% ipython --no-banner

In [1]: import numpy as np

In [2]: import numpy.linalg as la

In [3]: np.set_printoptions(precision=2, suppress=True, linewidth=100, legacy="1.25")

In [4]: tidy = lambda a: np.round(a, 2) + 0

In [5]: F = np.array([[2, 3, 0, 0],
   ...:     [2, -3, -2, 1],
   ...:     [2, -1, 0, -1],
   ...:     [3, -2, 3, 2],
   ...:     [-1, 0, -2, -2],
   ...:     [2, 1, 3, -3],
   ...:     [3, -3, 3, -1]])

In [6]: F[3] = F[0]

In [7]: F
Out[7]: 
array([[ 2,  3,  0,  0],
       [ 2, -3, -2,  1],
       [ 2, -1,  0, -1],
       [ 2,  3,  0,  0],
       [-1,  0, -2, -2],
       [ 2,  1,  3, -3],
       [ 3, -3,  3, -1]])

In [8]: # row 3 repeats row 0

In [9]: out = np.c_[F[:, :2] @ np.array([[1, 0], [2, 0]]), np.array([3, 2, 8, 9, 2, 8, 8])]

In [10]: out
Out[10]: 
array([[ 8,  0,  3],
       [-4,  0,  2],
       [ 0,  0,  8],
       [ 8,  0,  9],
       [-1,  0,  2],
       [ 4,  0,  8],
       [-3,  0,  8]])

In [11]: tidy(la.lstsq(F, out[:, 0])[0])
Out[11]: array([1., 2., 0., 0.])

In [12]: la.matrix_rank(out)
Out[12]: 2

In [13]: tidy(la.norm(out - F @ la.lstsq(F, out)[0], axis=0))
Out[13]: array([0.  , 0.  , 4.92])

In [14]: la.matrix_rank(np.c_[F, out])
Out[14]: 5

In [15]: arr = np.array([[-0.4, 1.9, -1.2, -1.1, -0.2, -0.3, 0.3],
    ...:     [-1.4, 0.6, -0.3, 1.4, -1.0, -0.3, -1.1],
    ...:     [1.5, 0.4, -1.5, -0.2, 0.5, 1.7, -0.6],
    ...:     [0.7, 1.8, -2.6, -0.6, -0.5, -1.4, -0.7],
    ...:     [-0.7, -0.9, 0.4, -0.8, -0.5, -1.6, 0.9],
    ...:     [0.4, -0.8, 0.3, 0.5, 0.3, 1.5, 1.1]])

In [16]: arr
Out[16]: 
array([[-0.4,  1.9, -1.2, -1.1, -0.2, -0.3,  0.3],
       [-1.4,  0.6, -0.3,  1.4, -1. , -0.3, -1.1],
       [ 1.5,  0.4, -1.5, -0.2,  0.5,  1.7, -0.6],
       [ 0.7,  1.8, -2.6, -0.6, -0.5, -1.4, -0.7],
       [-0.7, -0.9,  0.4, -0.8, -0.5, -1.6,  0.9],
       [ 0.4, -0.8,  0.3,  0.5,  0.3,  1.5,  1.1]])

In [17]: f, v = arr[5], arr[4]

In [18]: f @ f
Out[18]: 4.69

In [19]: tidy(f @ v)
Out[19]: -1.4

In [20]: pr = (f @ v) / (f @ f) * f

In [21]: tidy(v - pr)
Out[21]: array([-0.58, -1.14,  0.49, -0.65, -0.41, -1.15,  1.23])

In [22]: theta = np.radians(135)

In [23]: Rm = np.eye(7)

In [24]: Rm[5, 5] = Rm[3, 3] = np.cos(theta)

In [25]: Rm[5, 3], Rm[3, 5] = -np.sin(theta), np.sin(theta)

In [26]: print(tidy(Rm))
[[ 1.    0.    0.    0.    0.    0.    0.  ]
 [ 0.    1.    0.    0.    0.    0.    0.  ]
 [ 0.    0.    1.    0.    0.    0.    0.  ]
 [ 0.    0.    0.   -0.71  0.    0.71  0.  ]
 [ 0.    0.    0.    0.    1.    0.    0.  ]
 [ 0.    0.    0.   -0.71  0.   -0.71  0.  ]
 [ 0.    0.    0.    0.    0.    0.    1.  ]]

In [27]: out = arr @ Rm.T

In [28]: tidy(la.det(Rm)), tidy(np.trace(Rm))
Out[28]: (1.0, 3.59)

In [29]: np.allclose(la.norm(arr, axis=1), la.norm(out, axis=1))
Out[29]: True

In [30]: E = np.load("w.npy")

In [31]: tidy(E)
Out[31]: 
array([[-3.51,  1.92, -2.98, -0.4 ],
       [ 3.61,  0.6 ,  2.21, -2.59],
       [ 1.8 , -3.1 ,  2.23,  2.68],
       [ 2.13,  2.32,  0.64, -3.83],
       [-2.39,  2.88, -2.55, -2.11],
       [-0.16, -3.15,  0.95,  3.76],
       [ 2.08,  2.36,  0.6 , -3.84],
       [ 3.72, -1.5 ,  2.98, -0.2 ],
       [ 2.45,  2.08,  0.94, -3.71],
       [ 2.3 , -2.93,  2.51,  2.21],
       [ 3.78, -1.33,  2.96, -0.43],
       [ 0.12,  3.16, -0.98, -3.75],
       [ 1.02, -3.23,  1.76,  3.23],
       [-3.88,  0.61, -2.79,  1.32],
       [-3.5 ,  1.93, -2.98, -0.42],
       [-0.7 , -3.02,  0.54,  3.89]])

In [32]: dist = la.norm(E[:, None] - E[None], axis=-1)

In [33]: np.flatnonzero(dist[5] < dist.mean() / 2)
Out[33]: array([ 2,  5, 12, 15])

In [34]: dist.mean(axis=1).argmax()
Out[34]: 13

In [35]: la.matrix_rank(dist ** 2)
Out[35]: 3

In [36]: gram = E.T @ E

In [37]: print(np.allclose(gram, gram.T))
True

In [38]: print(tidy(la.eigvalsh(gram)[::-1]))
[227.51 172.49   0.     0.  ]

In [39]: tidy(la.svd(E, compute_uv=False) ** 2)
Out[39]: array([227.51, 172.49,   0.  ,   0.  ])

In [40]: tidy(gram)
Out[40]: 
array([[111.45, -28.84,  83.92, -24.73],
       [-28.84,  93.38, -50.36, -93.84],
       [ 83.92, -50.36,  72.73,  14.79],
       [-24.73, -93.84,  14.79, 122.43]])

In [41]: M = np.load("layer4.npy")

In [42]: M
Out[42]: 
array([[1, 1, 3, 2],
       [1, 1, 1, 3],
       [3, 1, 1, 1],
       [2, 3, 1, 1]])

In [43]: # equal to its transpose

In [44]: tidy(la.eigvalsh(M).min())
Out[44]: -2.56

In [45]: [round(float(la.det(M[:i, :i])), 2) + 0 for i in range(1, 5)]
Out[45]: [1.0, 0.0, -4.0, 40.0]

In [46]: feats = np.array([[-4, 9, -8, -9, 3, 5, -7, -8],
    ...:     [-5, -6, 6, -3, 5, -8, -4, -8],
    ...:     [-7, 1, 7, 7, 2, -6, -7, 3],
    ...:     [1, 9, -7, 5, 0, -7, -1, 6]])

In [47]: feats
Out[47]: 
array([[-4,  9, -8, -9,  3,  5, -7, -8],
       [-5, -6,  6, -3,  5, -8, -4, -8],
       [-7,  1,  7,  7,  2, -6, -7,  3],
       [ 1,  9, -7,  5,  0, -7, -1,  6]])

In [48]: W1 = np.array([[2, 2], [1, 0], [0, 2], [1, 0], [2, 0], [2, 2], [1, 1], [0, 1]])

In [49]: beta = np.array([-1, -2])

In [50]: H = np.maximum(feats @ W1 + beta, 0)

In [51]: print((H > 0).astype(int))
[[0 0]
 [0 0]
 [0 0]
 [0 0]]

In [52]: C = np.array([[3, 3], [3, 2]])

In [53]: (H @ C).round(6).argmax(axis=1)
Out[53]: array([0, 0, 0, 0])

In [54]: H @ C
Out[54]: 
array([[0, 0],
       [0, 0],
       [0, 0],
       [0, 0]])

In [55]: W1 @ C
Out[55]: 
array([[12, 10],
       [ 3,  3],
       [ 6,  4],
       [ 3,  3],
       [ 6,  6],
       [12, 10],
       [ 6,  5],
       [ 3,  2]])

In [56]: x = np.array([-1, 3, 0, 5])

In [57]: rhs = F @ x

In [58]: beta, lr = np.zeros(4), 1 / la.norm(F, 2) ** 2

In [59]: for i in range(3):
    ...:     beta -= lr * F.T @ (F @ beta - rhs)
    ...:     if i % 1 == 0: print(i, round(la.norm(F @ beta - rhs), 2))
    ...: 
0 11.81
1 8.95
2 6.95

In [60]: tidy(beta)
Out[60]: array([-1.21,  2.81, -0.94,  3.03])

In [61]: tidy(la.cond(F))
Out[61]: 2.18

In [62]: out = np.array([[1, 0], [0, 1], [3, 2], [0, 1], [0, 0], [3, 3], [1, 3], [1, 3]])

In [63]: la.matrix_rank(feats @ out)
Out[63]: 2

In [64]: print(la.matrix_rank(np.vstack([feats, out.T])))
6

In [65]: np.einsum("ij,ij->i", feats, feats)
Out[65]: array([389, 275, 246, 242])

In [66]: np.einsum("ik,kj->ji", feats, out)
Out[66]: 
array([[-28, -23,  -8, -36],
       [-46, -57,  -8,  -6]])

In [67]: out.T @ feats.T
Out[67]: 
array([[-28, -23,  -8, -36],
       [-46, -57,  -8,  -6]])

In [68]: np.einsum("ij->j", feats)
Out[68]: array([-15,  13,  -2,   0,  10, -16, -19,  -7])

In [69]: feats @ out
Out[69]: 
array([[-28, -46],
       [-23, -57],
       [ -8,  -8],
       [-36,  -6]])
